$ ipython --no-banner

In [1]: import numpy as np

In [2]: np.set_printoptions(precision=2, suppress=True, linewidth=160, legacy="1.25")

In [3]: rnd = lambda a: np.round(a, 2) + 0

In [4]: F = np.load("data.npy")

In [5]: F
Out[5]: 
array([[ 3,  5,  0,  0,  0,  0],
       [-5,  3,  0,  0,  0,  0],
       [ 4, -1,  0,  0,  0,  0],
       [ 0,  0,  3,  5,  0,  0],
       [ 0,  0, -5,  3,  0,  0],
       [ 0,  0,  4, -1,  0,  0],
       [ 0,  0,  0,  0,  3,  5],
       [ 0,  0,  0,  0, -5,  3],
       [ 0,  0,  0,  0,  4, -1]])

In [6]: P = F @ np.linalg.solve(F.T @ F, F.T)

In [7]: rnd(np.diag(P))
Out[7]: array([0.97, 0.69, 0.33, 0.97, 0.69, 0.33, 0.97, 0.69, 0.33])

In [8]: P @ F[:, 4]
Out[8]: array([ 0.,  0.,  0.,  0.,  0.,  0.,  3., -5.,  4.])

In [9]: x0 = np.array([4, 0, 4, 3, 0, 5])

In [10]: target = F @ x0

In [11]: coef, lr = np.zeros(6), 1 / np.linalg.norm(F, 2) ** 2

In [12]: for i in range(40):
    ...:     coef -= lr * F.T @ (F @ coef - target)
    ...:     if i % 10 == 0: print(i, round(np.linalg.norm(F @ coef - target), 2))
    ...: 
0 12.22
10 0.0
20 0.0
30 0.0

In [13]: rnd(np.linalg.cond(F))
Out[13]: 1.22

In [14]: rnd(coef)
Out[14]: array([4., 0., 4., 3., 0., 5.])

In [15]: arr = np.loadtxt("out12.csv", delimiter=",")

In [16]: arr
Out[16]: 
array([[-3. , -0.6, -0.9, -3.6, -2.1,  0.9],
       [ 0.6,  0.2, -0.4, -1.2,  0. ,  0.5],
       [ 0.7,  0.5,  0.5, -0.4, -0.3, -1.3],
       [-0.7,  1.9, -0.6,  0.4, -2.1,  1.4],
       [-0.1,  0.7,  0.5,  0.2, -2. , -1.1],
       [-0.8,  1.8, -0.6,  1. , -1.3,  1.4],
       [ 0. ,  0.4,  0. , -0.2, -0.9, -1.6],
       [-0.5,  0.7,  0.6, -0.2, -0.9, -0.1],
       [ 3.6, -0.6,  0.3, -1.6, -0.1,  2.5],
       [ 0.3,  0.7, -0.8,  0.7, -0.7, -0.9],
       [ 0. , -0.4,  0.5, -0.7,  0.1, -0.3],
       [ 1.5, -2.6, -0.5,  1.1,  1. , -0.7],
       [-1.3, -0.7, -1.2,  0.3,  0.1,  0.1],
       [-2.1, -0.2, -0.3,  1.5,  1.9,  0.6],
       [-0.6, -0.4,  0. , -1. , -1.3, -0.1],
       [ 1.8,  0.5,  0.2, -1.4,  0. , -0.9],
       [ 0.1, -0.7,  0. ,  0.1,  0.4,  0.5],
       [ 0.4,  0.4,  0.4,  1.2, -0.3,  0.7],
       [-0.2,  0.8,  1. ,  0. ,  0.7, -1.4],
       [ 0.1,  0.5,  2.6, -0.6,  0.1,  0.5],
       [-1.3, -0.3, -0.1,  0.3, -0.3,  0.9],
       [ 0.4,  0.3,  0.7, -0.3,  0.7, -0.3],
       [ 1.4, -0.3, -0.1, -0.3, -1.7,  0.9],
       [ 0.9, -1.2,  0.4,  1.3,  2. ,  1.6],
       [ 0.3, -0.8,  0.5,  0.9,  1.1, -0.1]])

In [17]: Q, V = np.linalg.qr(arr[:, :2])[0], np.linalg.qr(arr[:, 2:])[0]

In [18]: sig = np.linalg.svd(Q.T @ V, compute_uv=False)

In [19]: (sig > 0.9).sum()
Out[19]: 0

In [20]: rnd(np.degrees(np.arccos(sig.clip(0, 1))))
Out[20]: array([52.08, 70.84])

In [21]: data = np.load("m.npy")

In [22]: data
Out[22]: 
array([[ 0.,  0.,  0.,  0.,  0., -1.,  0.,  0.,  0.],
       [ 0.,  0., -1., -1., -1.,  0., -1., -1., -1.],
       [ 0., -1.,  0., -1., -1.,  0., -1., -1., -1.],
       [ 0., -1., -1.,  0., -1.,  0., -1., -1., -1.],
       [ 0., -1., -1., -1.,  0.,  0., -1., -1., -1.],
       [-1.,  0.,  0.,  0.,  0.,  0.,  0.,  0.,  0.],
       [ 0., -1., -1., -1., -1.,  0.,  0., -1., -1.],
       [ 0., -1., -1., -1., -1.,  0., -1.,  0., -1.],
       [ 0., -1., -1., -1., -1.,  0., -1., -1.,  0.]])

In [23]: def softmax(z):
    ...:     e = np.exp(z - z.max(axis=-1, keepdims=True))
    ...:     return e / e.sum(axis=-1, keepdims=True)
    ...: 

In [24]: rnd(softmax(data[4]))
Out[24]: array([0.19, 0.07, 0.07, 0.07, 0.19, 0.19, 0.07, 0.07, 0.07])

In [25]: rnd(softmax(data).sum(axis=1))
Out[25]: array([1., 1., 1., 1., 1., 1., 1., 1., 1.])

In [26]: scores = data @ data.T / np.sqrt(9)

In [27]: softmax(scores).round(6).argmax(axis=1)
Out[27]: array([0, 1, 2, 3, 4, 5, 6, 7, 8])

In [28]: rnd(softmax(scores))
Out[28]: 
array([[0.15, 0.11, 0.11, 0.11, 0.11, 0.11, 0.11, 0.11, 0.11],
       [0.02, 0.18, 0.13, 0.13, 0.13, 0.02, 0.13, 0.13, 0.13],
       [0.02, 0.13, 0.18, 0.13, 0.13, 0.02, 0.13, 0.13, 0.13],
       [0.02, 0.13, 0.13, 0.18, 0.13, 0.02, 0.13, 0.13, 0.13],
       [0.02, 0.13, 0.13, 0.13, 0.18, 0.02, 0.13, 0.13, 0.13],
       [0.11, 0.11, 0.11, 0.11, 0.11, 0.15, 0.11, 0.11, 0.11],
       [0.02, 0.13, 0.13, 0.13, 0.13, 0.02, 0.18, 0.13, 0.13],
       [0.02, 0.13, 0.13, 0.13, 0.13, 0.02, 0.13, 0.18, 0.13],
       [0.02, 0.13, 0.13, 0.13, 0.13, 0.02, 0.13, 0.13, 0.18]])

In [29]: rng = np.random.default_rng(72207)

In [30]: labels = rng.permutation(9)

In [31]: A2 = data[:, labels] * rng.choice([-1, 1], 9)

In [32]: A2
Out[32]: 
array([[-0., -0., -0., -1.,  0., -0.,  0., -0., -0.],
       [-0.,  1., -0.,  0., -1.,  1., -1.,  1.,  1.],
       [-0.,  1.,  1.,  0., -1., -0., -1.,  1.,  1.],
       [-0.,  1.,  1.,  0., -1.,  1., -1.,  1., -0.],
       [-0., -0.,  1.,  0., -1.,  1., -1.,  1.,  1.],
       [ 1., -0., -0.,  0.,  0., -0.,  0., -0., -0.],
       [-0.,  1.,  1.,  0., -1.,  1.,  0.,  1.,  1.],
       [-0.,  1.,  1.,  0.,  0.,  1., -1.,  1.,  1.],
       [-0.,  1.,  1.,  0., -1.,  1., -1., -0.,  1.]])

In [33]: left, _, VT = np.linalg.svd(data.T @ A2)

In [34]: rnd(np.linalg.lstsq(data, A2)[0])
Out[34]: 
array([[-1.,  0.,  0.,  0.,  0.,  0.,  0.,  0.,  0.],
       [ 0.,  0., -1.,  0.,  0.,  0.,  0.,  0.,  0.],
       [ 0.,  0.,  0.,  0.,  0., -1.,  0.,  0.,  0.],
       [ 0.,  0.,  0.,  0.,  0.,  0.,  0.,  0., -1.],
       [ 0., -1.,  0.,  0.,  0.,  0.,  0.,  0.,  0.],
       [ 0.,  0.,  0.,  1.,  0.,  0.,  0.,  0.,  0.],
       [ 0.,  0.,  0.,  0.,  0.,  0.,  1.,  0.,  0.],
       [ 0.,  0.,  0.,  0.,  1.,  0.,  0.,  0.,  0.],
       [ 0.,  0.,  0.,  0.,  0.,  0.,  0., -1.,  0.]])

In [35]: ev, V = np.linalg.eigh(data)

In [36]: rnd(ev.sum()), np.trace(data)
Out[36]: (0.0, 0.0)

In [37]: rnd(V @ np.diag(ev) @ V.T)
Out[37]: 
array([[ 0.,  0.,  0.,  0.,  0., -1.,  0.,  0.,  0.],
       [ 0.,  0., -1., -1., -1.,  0., -1., -1., -1.],
       [ 0., -1.,  0., -1., -1.,  0., -1., -1., -1.],
       [ 0., -1., -1.,  0., -1.,  0., -1., -1., -1.],
       [ 0., -1., -1., -1.,  0.,  0., -1., -1., -1.],
       [-1.,  0.,  0.,  0.,  0.,  0.,  0.,  0.,  0.],
       [ 0., -1., -1., -1., -1.,  0.,  0., -1., -1.],
       [ 0., -1., -1., -1., -1.,  0., -1.,  0., -1.],
       [ 0., -1., -1., -1., -1.,  0., -1., -1.,  0.]])

In [38]: rnd(V.T @ V)
Out[38]: 
array([[1., 0., 0., 0., 0., 0., 0., 0., 0.],
       [0., 1., 0., 0., 0., 0., 0., 0., 0.],
       [0., 0., 1., 0., 0., 0., 0., 0., 0.],
       [0., 0., 0., 1., 0., 0., 0., 0., 0.],
       [0., 0., 0., 0., 1., 0., 0., 0., 0.],
       [0., 0., 0., 0., 0., 1., 0., 0., 0.],
       [0., 0., 0., 0., 0., 0., 1., 0., 0.],
       [0., 0., 0., 0., 0., 0., 0., 1., 0.],
       [0., 0., 0., 0., 0., 0., 0., 0., 1.]])
